>>> import numpy as np
>>> from numpy import linalg as LA
>>> np.set_printoptions(precision=2, suppress=True, linewidth=120, floatmode="fixed")
>>> def rnd(a):
...     return np.round(a, 2) + 0
... 
>>> A = np.load("w.npy")
>>> print(rnd(A))
[[ -1.88   0.26  -0.70  -1.31  -0.62  -9.10   0.66  -2.93]
 [  5.91  11.61  -1.09   8.49   4.57 -19.33   5.70 -25.46]
 [ -5.52  -4.82  -5.97  11.34   0.27   4.80  -6.38  -1.83]
 [-17.89 -11.42   1.04   8.45  -2.28   6.04  -5.47  -2.98]
 [-11.22  -7.90   1.14  -1.21  -2.81  -0.68  -2.80   3.42]
 [ -4.19  -4.15   2.89  -3.52   2.35  -1.64  -2.35   4.67]
 [  6.79   5.07  -0.16  -3.19   4.50 -10.75   1.20  -1.92]
 [ 15.99  10.10  -0.78 -11.37   5.57 -17.15   3.57   3.56]
 [ -5.36  -2.56   4.76   2.42   5.14  -1.81  -1.66  -4.90]
 [-18.87 -14.24   9.59  -4.20   0.57   6.30  -4.58   7.47]
 [ -5.29  -4.70   1.41  -6.93  -1.64  -4.74  -1.20   7.10]
 [ -9.35  -6.37   7.02  10.43  10.02   8.75  -5.94  -6.81]
 [  9.99   9.36   1.25   5.57  10.90 -10.08   1.37 -13.70]
 [ -6.06  -2.14  -0.57  12.96   4.28   1.38  -3.69 -11.61]
 [-10.21  -5.82  -4.47   9.27  -3.34   0.57  -3.99  -4.86]
 [  2.43   6.84   2.58  -7.25  -0.32 -21.87   7.05 -10.22]
 [  6.58   5.19   3.66  -0.14   9.64  -7.49   0.41  -5.58]
 [ -9.48  -7.12   3.14  -3.62  -0.81  -1.17  -2.36   4.70]
 [ -0.60   1.30  -3.44   0.32  -1.92 -10.02   0.65  -3.85]
 [ -6.25  -8.41  -9.94  12.92  -1.35  11.64 -10.31   6.00]]
>>> th = np.radians(180)
>>> R = np.eye(8)
>>> R[7, 7] = R[6, 6] = np.cos(th)
>>> R[7, 6], R[6, 7] = -np.sin(th), np.sin(th)
>>> print(rnd(R))
[[ 1.00  0.00  0.00  0.00  0.00  0.00  0.00  0.00]
 [ 0.00  1.00  0.00  0.00  0.00  0.00  0.00  0.00]
 [ 0.00  0.00  1.00  0.00  0.00  0.00  0.00  0.00]
 [ 0.00  0.00  0.00  1.00  0.00  0.00  0.00  0.00]
 [ 0.00  0.00  0.00  0.00  1.00  0.00  0.00  0.00]
 [ 0.00  0.00  0.00  0.00  0.00  1.00  0.00  0.00]
 [ 0.00  0.00  0.00  0.00  0.00  0.00 -1.00  0.00]
 [ 0.00  0.00  0.00  0.00  0.00  0.00  0.00 -1.00]]
>>> A2 = A @ R.T
>>> print(np.allclose(LA.norm(A, axis=1), LA.norm(A2, axis=1)))
True
>>> print(np.allclose(A @ A.T, A2 @ A2.T))
True
>>> print(rnd(np.abs(A2 - A).max(axis=0)))
[ 0.00  0.00  0.00  0.00  0.00  0.00 20.61 50.92]
